In [1]: import numpy as np

In [2]: np.set_printoptions(suppress=True, linewidth=140)

In [3]: def tidy(a):
   ...:     return np.round(a, 1) + 0
   ...: 

In [4]: X = np.load("a.npy")

In [5]: X
Out[5]: 
array([[ 0, -2, -2, -2],
       [ 0,  0,  1,  0],
       [ 0,  0,  0, -1],
       [ 0,  0,  0,  0]])

In [6]: np.prod(np.diag(X)), tidy(np.linalg.det(X))
Out[6]: (np.int64(0), np.float64(0.0))

In [7]: tidy(np.sort(np.linalg.eigvals(X)))
Out[7]: array([0., 0., 0., 0.])

In [8]: theta = np.radians(72)

In [9]: R = np.eye(4)

In [10]: R[0, 0] = R[2, 2] = np.cos(theta)

In [11]: R[0, 2], R[2, 0] = -np.sin(theta), np.sin(theta)

In [12]: print(tidy(R))
[[ 0.3  0.  -1.   0. ]
 [ 0.   1.   0.   0. ]
 [ 1.   0.   0.3  0. ]
 [ 0.   0.   0.   1. ]]

In [13]: M2 = X @ R.T

In [14]: print(tidy(np.abs(M2 - X).max(axis=0)))
[1.9 0.  1.4 0. ]

In [15]: tidy(np.linalg.svd(X, compute_uv=False)), tidy(np.linalg.svd(M2, compute_uv=False))
Out[15]: (array([3.6, 1. , 0.6, 0. ]), array([3.6, 1. , 0.6, 0. ]))

In [16]: np.allclose(np.linalg.norm(X, axis=1), np.linalg.norm(M2, axis=1))
Out[16]: True

In [17]: np.allclose(X @ X.T, M2 @ M2.T)
Out[17]: True

In [18]: q = R.astype(float).copy()

In [19]: for j in range(4):
    ...:     q[:, j] -= q[:, :j] @ (q[:, :j].T @ q[:, j])
    ...:     q[:, j] /= np.linalg.norm(q[:, j])
    ...: 

In [20]: tidy(q)
Out[20]: 
array([[ 0.3,  0. , -1. ,  0. ],
       [ 0. ,  1. ,  0. ,  0. ],
       [ 1. ,  0. ,  0.3,  0. ],
       [ 0. ,  0. ,  0. ,  1. ]])

In [21]: np.linalg.cond(X) > 100
Out[21]: np.True_

In [22]: [round(float(x), 1) for x in np.linalg.svd(X, compute_uv=False)[:3]]
Out[22]: [3.6, 1.0, 0.6]

In [23]: np.linalg.matrix_rank(X, rtol=0.1)
Out[23]: np.int64(3)

In [24]: print(np.argsort(-np.linalg.norm(X, axis=0).round(6), kind="stable")[:3])
[2 3 1]

In [25]: q, _ = np.linalg.qr(np.array([[1.1, 0.2, -0.2],
    ...:     [0.5, 0.2, -0.8],
    ...:     [1.4, -0.4, -0.5],
    ...:     [-1.3, 0.9, 1.4],
    ...:     [1.6, -0.3, -0.2]]))

In [26]: m1 = q @ q.T

In [27]: tidy(m1)
Out[27]: 
array([[ 0.5,  0.3,  0.2,  0.2,  0.3],
       [ 0.3,  0.8, -0.1, -0.1, -0.2],
       [ 0.2, -0.1,  0.3, -0.2,  0.4],
       [ 0.2, -0.1, -0.2,  0.9,  0. ],
       [ 0.3, -0.2,  0.4,  0. ,  0.5]])

In [28]: Uu, s, vt = np.linalg.svd(m1)

In [29]: evecs = vt[:(s > 1e-8).sum()]

In [30]: rng = np.random.default_rng(87)

In [31]: x = m1[3] + -1 * m1[1] + rng.integers(2) * np.eye(5)[4]

In [32]: tidy(x)
Out[32]: array([-0.1, -0.9, -0.2,  1. ,  1.2])

In [33]: tidy(np.linalg.norm(x - evecs.T @ evecs @ x))
Out[33]: np.float64(0.7)

In [34]: M2 = m1 + rng.integers(-2, 3, (5, 3)) @ rng.integers(-2, 3, (3, 5))

In [35]: tidy(M2)
Out[35]: 
array([[-4.5, -5.7,  5.2,  2.2,  4.3],
       [-4.7, -5.2,  4.9,  1.9,  3.8],
       [-1.8, -2.1,  2.3, -0.2,  2.4],
       [-8.8, -8.1,  4.8,  4.9,  2. ],
       [ 2.3,  1.8, -1.6,  0. , -1.5]])

In [36]: tidy(M2 - m1)
Out[36]: 
array([[-5., -6.,  5.,  2.,  4.],
       [-5., -6.,  5.,  2.,  4.],
       [-2., -2.,  2.,  0.,  2.],
       [-9., -8.,  5.,  4.,  2.],
       [ 2.,  2., -2.,  0., -2.]])

In [37]: F = np.loadtxt("run16.csv", delimiter=",")

In [38]: F
Out[38]: 
array([[ 5.,  0.,  0.,  5.,  2.],
       [10.,  5.,  3.,  5.,  4.],
       [10.,  7.,  4.,  9.,  6.],
       [13., 10.,  9., 11.,  7.],
       [13., 10., 10., 12.,  9.],
       [14., 15., 14., 12., 13.],
       [14., 18., 17., 16., 14.],
       [14., 18., 21., 20., 19.],
       [17., 22., 22., 22., 21.],
       [18., 26., 26., 26., 26.],
       [19., 31., 28., 29., 29.],
       [22., 31., 28., 33., 32.],
       [25., 32., 31., 33., 37.],
       [26., 33., 32., 37., 38.]])

In [39]: x = np.array([2, -3, -3, 3, 0])

In [40]: target = F @ x

In [41]: tidy(np.linalg.lstsq(F, target)[0])
Out[41]: array([ 2., -3., -3.,  3.,  0.])

In [42]: target
Out[42]: array([ 25.,  11.,  14.,   2.,   2., -23., -29., -29., -32., -42., -52., -34., -40., -32.])

In [43]: target = target + 0.1 * rng.normal(size=14)

In [44]: tidy(target)
Out[44]: array([ 25.1,  10.9,  14.1,   2. ,   1.9, -23. , -29.1, -29.1, -32.1, -41.9, -51.9, -34.1, -40.1, -32. ])

In [45]: beta, *_ = np.linalg.lstsq(F, target)

In [46]: beta.round()
Out[46]: array([ 2., -3., -3.,  3., -0.])

In [47]: print([round(float(np.linalg.norm(np.linalg.solve(F.T @ F + lam * np.eye(5), F.T @ target))), 2) for lam in (0, 1, 10, 100)])
[5.57, 5.48, 4.82, 2.59]

In [48]: np.unravel_index(np.abs(X).argmax(), X.shape)
Out[48]: (np.int64(0), np.int64(1))

In [49]: tidy(np.linalg.norm(X))
Out[49]: np.float64(3.7)

In [50]: np.count_nonzero(X)
Out[50]: np.int64(5)

In [51]: print(np.abs(X).max())
2

In [52]: X.sum(axis=0)
Out[52]: array([ 0, -2, -1, -3])

In [53]: X.sum(axis=1)
Out[53]: array([-6,  1, -1,  0])

In [54]: X - X[0]
Out[54]: 
array([[0, 0, 0, 0],
       [0, 2, 3, 2],
       [0, 2, 2, 1],
       [0, 2, 2, 2]])

In [55]: Xs = F - F.mean(axis=0)

In [56]: evecs = np.linalg.svd(Xs)[2][:1]

In [57]: M2 = Xs - Xs @ evecs.T @ evecs

In [58]: tidy(np.diag(evecs.T @ evecs))
Out[58]: array([0.1, 0.2, 0.2, 0.2, 0.3])

In [59]: tidy(np.cov(Xs @ evecs.T, rowvar=False))
Out[59]: np.float64(538.8)

In [60]: print(tidy(np.linalg.norm(M2) / np.linalg.norm(Xs)))
0.1

In [61]: cov = np.cov(F, rowvar=False)

In [62]: tidy(np.linalg.eigvalsh(cov)[::-1])
Out[62]: array([538.8,   4.8,   2.4,   1.2,   0.9])

In [63]: print(tidy(np.polyfit(F[:, 3], F[:, 1], 1)))
[ 1.  -0.8]

In [64]: tidy(cov)
Out[64]: 
array([[ 34.8,  62.4,  60.9,  61.5,  70.5],
       [ 62.4, 122.1, 119.7, 117.6, 134. ],
       [ 60.9, 119.7, 119.8, 116. , 132.3],
       [ 61.5, 117.6, 116. , 118.2, 133.4],
       [ 70.5, 134. , 132.3, 133.4, 153. ]])

In [65]: tidy(np.corrcoef(F.T))
Out[65]: 
array([[1. , 1. , 0.9, 1. , 1. ],
       [1. , 1. , 1. , 1. , 1. ],
       [0.9, 1. , 1. , 1. , 1. ],
       [1. , 1. , 1. , 1. , 1. ],
       [1. , 1. , 1. , 1. , 1. ]])

In [66]: np.median(F, axis=0)
Out[66]: array([14. , 18. , 19. , 18. , 16.5])

In [67]: tidy(F.std(axis=0))
Out[67]: array([ 5.7, 10.6, 10.5, 10.5, 11.9])

In [68]: print(cov.shape)
(5, 5)

In [69]: z = F[:, 4] > np.median(F[:, 4])

In [70]: u = F[z].mean(axis=0) - F[~z].mean(axis=0)

In [71]: ((F - F.mean(axis=0)) @ u > 0).astype(int)
Out[71]: array([0, 0, 0, 0, 0, 0, 0, 1, 1, 1, 1, 1, 1, 1])

In [72]: A = np.loadtxt("test13.csv", delimiter=",")

In [73]: A
Out[73]: 
array([[10.,  3.,  4., -4.,  3.],
       [ 3.,  9.,  3.,  6.,  9.],
       [ 4.,  3.,  2.,  0.,  3.],
       [-4.,  6.,  0.,  8.,  6.],
       [ 3.,  9.,  3.,  6.,  9.]])

In [74]: tidy(np.linalg.eigvals(A).sum().real)
Out[74]: np.float64(38.0)

In [75]: tidy(np.linalg.det(A.T))
Out[75]: np.float64(0.0)

In [76]: Uu, s, vt = np.linalg.svd(A)

In [77]: tidy(s)
Out[77]: array([24., 14.,  0.,  0.,  0.])

In [78]: M2 = Uu[:, :2] @ np.diag(s[:2]) @ vt[:2]

In [79]: tidy(M2)
Out[79]: 
array([[10.,  3.,  4., -4.,  3.],
       [ 3.,  9.,  3.,  6.,  9.],
       [ 4.,  3.,  2.,  0.,  3.],
       [-4.,  6.,  0.,  8.,  6.],
       [ 3.,  9.,  3.,  6.,  9.]])

In [80]: print(np.linalg.matrix_rank(M2))
2

In [81]: tidy(np.linalg.norm(A - M2) / np.linalg.norm(A))
Out[81]: np.float64(0.0)

In [82]: tidy(np.linalg.matrix_power(A, 2))
Out[82]: 
array([[150.,  72.,  66., -36.,  72.],
       [ 72., 216.,  72., 144., 216.],
       [ 66.,  72.,  38.,  20.,  72.],
       [-36., 144.,  20., 152., 144.],
       [ 72., 216.,  72., 144., 216.]])

In [83]: A @ A
Out[83]: 
array([[150.,  72.,  66., -36.,  72.],
       [ 72., 216.,  72., 144., 216.],
       [ 66.,  72.,  38.,  20.,  72.],
       [-36., 144.,  20., 152., 144.],
       [ 72., 216.,  72., 144., 216.]])

In [84]: data = np.load("block4.npy")

In [85]: data
Out[85]: 
array([[-2.9, -2. , -7. ],
       [-2. ,  1.1, -7. ],
       [-3. , -2. , -6.9]])

In [86]: round(np.log10(np.linalg.cond(data)))
Out[86]: 2

In [87]: np.linalg.matrix_rank(data, rtol=0.1)
Out[87]: np.int64(2)

In [88]: M2 = np.array([[2, 2], [2, -4]])

In [89]: cent = np.kron(M2, data)

In [90]: cent
Out[90]: 
array([[ -5.8,  -4. , -14. ,  -5.8,  -4. , -14. ],
       [ -4. ,   2.2, -14. ,  -4. ,   2.2, -14. ],
       [ -6. ,  -4. , -13.8,  -6. ,  -4. , -13.8],
       [ -5.8,  -4. , -14. ,  11.6,   8. ,  28. ],
       [ -4. ,   2.2, -14. ,   8. ,  -4.4,  28. ],
       [ -6. ,  -4. , -13.8,  12. ,   8. ,  27.6]])

In [91]: M = np.load("case4.npy")

In [92]: print(M)
[[ 0  0  0]
 [ 1  3  2]
 [ 1  3  2]
 [ 2  6  4]
 [ 3  9  6]
 [-2 -6 -4]]

In [93]: Uu, s, vt = np.linalg.svd(M)

In [94]: np.argmax(s[:-1] / (s[1:] + 1e-6)) + 1
Out[94]: np.int64(1)

In [95]: tidy(s)
Out[95]: array([16.3,  0. ,  0. ])

In [96]: M2 = Uu[:, :1] @ np.diag(s[:1]) @ vt[:1]

In [97]: tidy(M2)
Out[97]: 
array([[ 0.,  0.,  0.],
       [ 1.,  3.,  2.],
       [ 1.,  3.,  2.],
       [ 2.,  6.,  4.],
       [ 3.,  9.,  6.],
       [-2., -6., -4.]])

In [98]: tidy(np.abs(M - M2).max())
Out[98]: np.float64(0.0)

In [99]: np.linalg.matrix_rank(M2)
Out[99]: np.int64(1)

In [100]: tidy(np.linalg.norm(M, 2) / np.linalg.norm(M))
Out[100]: np.float64(1.0)

In [101]: cov = X.T @ X

In [102]: cov
Out[102]: 
array([[0, 0, 0, 0],
       [0, 4, 4, 4],
       [0, 4, 5, 4],
       [0, 4, 4, 5]])

In [103]: np.diag(cov)
Out[103]: array([0, 4, 5, 5])

In [104]: print(np.linalg.matrix_rank(cov))
3

In [105]: q, _ = np.linalg.qr(np.array([[0.1, 0.9, 0.2], [-1.0, -0.4, 0.2], [-0.4, 2.5, -1.5]]))

In [106]: evecs, _ = np.linalg.qr(np.array([[-0.1, 0.5, 0.7], [-0.7, 0.4, 0.9], [0.0, 0.0, -1.1]]))

In [107]: s = 10 * 0.5 ** np.arange(3)

In [108]: E = q[:, :3] * s @ evecs[:3]

In [109]: print(tidy(E))
[[-1.6  1.2  2.3]
 [ 0.3 -9.4  0.5]
 [-4.9 -3.  -0.8]]

In [110]: print(tidy(np.einsum("ii->", E)))
-11.8

In [111]: tidy(np.kron(np.eye(2, dtype=int), E))
Out[111]: 
array([[-1.6,  1.2,  2.3,  0. ,  0. ,  0. ],
       [ 0.3, -9.4,  0.5,  0. ,  0. ,  0. ],
       [-4.9, -3. , -0.8,  0. ,  0. ,  0. ],
       [ 0. ,  0. ,  0. , -1.6,  1.2,  2.3],
       [ 0. ,  0. ,  0. ,  0.3, -9.4,  0.5],
       [ 0. ,  0. ,  0. , -4.9, -3. , -0.8]])

In [112]: tidy(np.linalg.det(E[::-1]))
Out[112]: np.float64(125.0)

In [113]: tidy(np.linalg.eigvals(E).sum().real)
Out[113]: np.float64(-11.8)

In [114]: tidy(np.linalg.det(2 * E)), tidy(np.linalg.det(E))
Out[114]: (np.float64(-1000.0), np.float64(-125.0))

In [115]: tidy(np.linalg.eigvals(E))
Out[115]: array([-1.2+3.5j, -1.2-3.5j, -9.3+0.j ])

In [116]: tidy(np.einsum("ij,ji->", E, E))
Out[116]: np.float64(65.8)

In [117]: tidy(np.poly(E))
Out[117]: array([  1. ,  11.8,  36.2, 125. ])

In [118]: u = np.array([0, 3])

In [119]: tidy(np.array([np.convolve(row, u, "same") for row in E]))
Out[119]: 
array([[  0. ,  -4.9,   3.5],
       [  0. ,   0.8, -28.1],
       [  0. , -14.6,  -9.1]])

In [120]: x = np.array([3, 4, 0])

In [121]: target = E @ x

In [122]: tidy(target)
Out[122]: array([ -0.2, -36.7, -26.8])

In [123]: tidy(np.linalg.solve(E.T, E[1]))
Out[123]: array([0., 1., 0.])

In [124]: tidy(np.linalg.solve(E, target))
Out[124]: array([3., 4., 0.])

In [125]: tidy(np.linalg.solve(E, target + E[:, 2]))
Out[125]: array([3., 4., 1.])

In [126]: print(tidy(np.linalg.solve(E, 5 * target)))
[15. 20.  0.]
